$ ipython --no-banner

In [1]: import numpy as np

In [2]: np.set_printoptions(precision=1, suppress=True, linewidth=200)

In [3]: def rnd(a):
   ...:     return np.round(a, 1) + 0
   ...: 

In [4]: X = np.load("w.npy")

In [5]: X
Out[5]: 
array([[ 6,  0,  3,  0],
       [-4,  4, -2,  2],
       [ 6,  0,  0,  0],
       [-4,  4,  0,  0]])

In [6]: np.allclose(X @ X.T, X.T @ X)
Out[6]: False

In [7]: np.trace(X)
Out[7]: np.int64(10)

In [8]: rnd(np.abs(np.linalg.eigvals(X)).max())
Out[8]: np.float64(8.2)

In [9]: (X + X.T) / 2
Out[9]: 
array([[ 6. , -2. ,  4.5, -2. ],
       [-2. ,  4. , -1. ,  3. ],
       [ 4.5, -1. ,  0. ,  0. ],
       [-2. ,  3. ,  0. ,  0. ]])

In [10]: rnd(np.sort(np.abs(np.linalg.eigvals(X))))
Out[10]: array([1.5, 2.2, 5.5, 8.2])

In [11]: def softmax(z):
    ...:     e = np.exp(z - z.max(axis=-1, keepdims=True))
    ...:     return e / e.sum(axis=-1, keepdims=True)
    ...: 

In [12]: rnd(softmax(X[3] + -1))
Out[12]: array([0., 1., 0., 0.])

In [13]: S = X @ X.T / np.sqrt(4)

In [14]: softmax(S).round(6).argmax(axis=1)
Out[14]: array([0, 1, 0, 1])

In [15]: rnd(softmax(S + np.triu(np.full(S.shape, -np.inf), 1)))
Out[15]: 
array([[1. , 0. , 0. , 0. ],
       [0. , 1. , 0. , 0. ],
       [0.5, 0. , 0.5, 0. ],
       [0. , 0.5, 0. , 0.5]])

In [16]: rnd(softmax(S))
Out[16]: 
array([[1. , 0. , 0. , 0. ],
       [0. , 1. , 0. , 0. ],
       [0.5, 0. , 0.5, 0. ],
       [0. , 0.5, 0. , 0.5]])

In [17]: hat = np.triu(np.array([[9, 2, 2, 5], [3, 0, 0, 2], [0, 0, 0, 3], [1, 5, 3, 4]]), 1) + np.eye(4)

In [18]: out = hat @ X @ np.linalg.inv(hat)

In [19]: hat @ X - X @ hat
Out[19]: 
array([[-16.,  16., -16., -35.],
       [ -8.,  16.,   8.,  18.],
       [-12.,   0., -12., -30.],
       [  0.,   8.,   8.,  12.]])

In [20]: t = np.radians(180)

In [21]: R = np.eye(4)

In [22]: R[1, 1] = R[0, 0] = np.cos(t)

In [23]: R[1, 0], R[0, 1] = -np.sin(t), np.sin(t)

In [24]: rnd(R)
Out[24]: 
array([[-1.,  0.,  0.,  0.],
       [ 0., -1.,  0.,  0.],
       [ 0.,  0.,  1.,  0.],
       [ 0.,  0.,  0.,  1.]])

In [25]: out = X @ R.T

In [26]: np.allclose(X @ X.T, out @ out.T)
Out[26]: True

In [27]: rnd(out)
Out[27]: 
array([[-6.,  0.,  3.,  0.],
       [ 4., -4., -2.,  2.],
       [-6.,  0.,  0.,  0.],
       [ 4., -4.,  0.,  0.]])

In [28]: rng = np.random.default_rng(254)

In [29]: z = rng.integers(0, 2, 2)

In [30]: arr = (z[:, None] == z) * -3 + np.eye(2)

In [31]: arr
Out[31]: 
array([[-2., -3.],
       [-3., -2.]])

In [32]: # equal to its transpose

In [33]: rnd(np.linalg.eigvalsh(arr).min())
Out[33]: np.float64(-5.0)

In [34]: np.all(np.linalg.eigvalsh(arr) > 0)
Out[34]: np.False_

In [35]: W0 = np.loadtxt("m.csv", delimiter=",")

In [36]: W0
Out[36]: 
array([[-2.8,  2.2, 10.7,  1.4,  4.4,  2.4,  8.1],
       [ 4.7, -1.7,  4.3, -7.4,  0.6, -2.6,  2.1],
       [-3.6,  2.1, 10.6, -0.6,  3.5,  2.9,  8. ],
       [ 5.4, -1.2,  2.8, -8.6,  0.3, -2.5, -0.2],
       [ 5.3,  0.7,  2.2, -6.7, -0.2, -1.7, -0.2],
       [-2.7,  3. , 10. ,  1. ,  4.2,  1.7,  7.9],
       [ 6.5, -6.2,  3.9,  1.2, -4.9, -1.5,  1.5],
       [ 3.8,  0.1,  1.9, -7.4, -0.8, -2.9,  0.2],
       [ 6.6, -0.2,  2.4, -6.9,  0.7, -0.7,  0.9],
       [ 6.1, -0.8,  2.3, -6.2,  1.8, -1. ,  0.8]])

In [37]: G = W0.T @ W0

In [38]: rnd(np.diag(G))
Out[38]: array([244.9,  62.2, 387.9, 319.2,  78.1,  45.1, 200.2])

In [39]: rnd(np.linalg.svd(W0, compute_uv=False) ** 2)
Out[39]: array([650. , 561.8, 104.7,  13. ,   4.5,   2.9,   0.8])

In [40]: Uu, sigma, VT = np.linalg.svd(W0, full_matrices=False)

In [41]: Uu.shape, sigma.shape, VT.shape
Out[41]: ((10, 7), (7,), (7, 7))

In [42]: rnd(sigma / sigma[0])
Out[42]: array([1. , 0.9, 0.4, 0.1, 0.1, 0.1, 0. ])

In [43]: rnd(np.cumsum(sigma ** 2) / np.sum(sigma ** 2))
Out[43]: array([0.5, 0.9, 1. , 1. , 1. , 1. , 1. ])

In [44]: (sigma > 1e-8).sum()
Out[44]: np.int64(7)

In [45]: rnd(VT @ VT.T)
Out[45]: 
array([[1., 0., 0., 0., 0., 0., 0.],
       [0., 1., 0., 0., 0., 0., 0.],
       [0., 0., 1., 0., 0., 0., 0.],
       [0., 0., 0., 1., 0., 0., 0.],
       [0., 0., 0., 0., 1., 0., 0.],
       [0., 0., 0., 0., 0., 1., 0.],
       [0., 0., 0., 0., 0., 0., 1.]])

In [46]: out = np.c_[W0[:, :1] @ np.array([[1]]), np.array([2, 0, 2, 0, 2, 3, 1, 3, 2, 0])]

In [47]: out
Out[47]: 
array([[-2.8,  2. ],
       [ 4.7,  0. ],
       [-3.6,  2. ],
       [ 5.4,  0. ],
       [ 5.3,  2. ],
       [-2.7,  3. ],
       [ 6.5,  1. ],
       [ 3.8,  3. ],
       [ 6.6,  2. ],
       [ 6.1,  0. ]])

In [48]: np.linalg.matrix_rank(out)
Out[48]: np.int64(2)
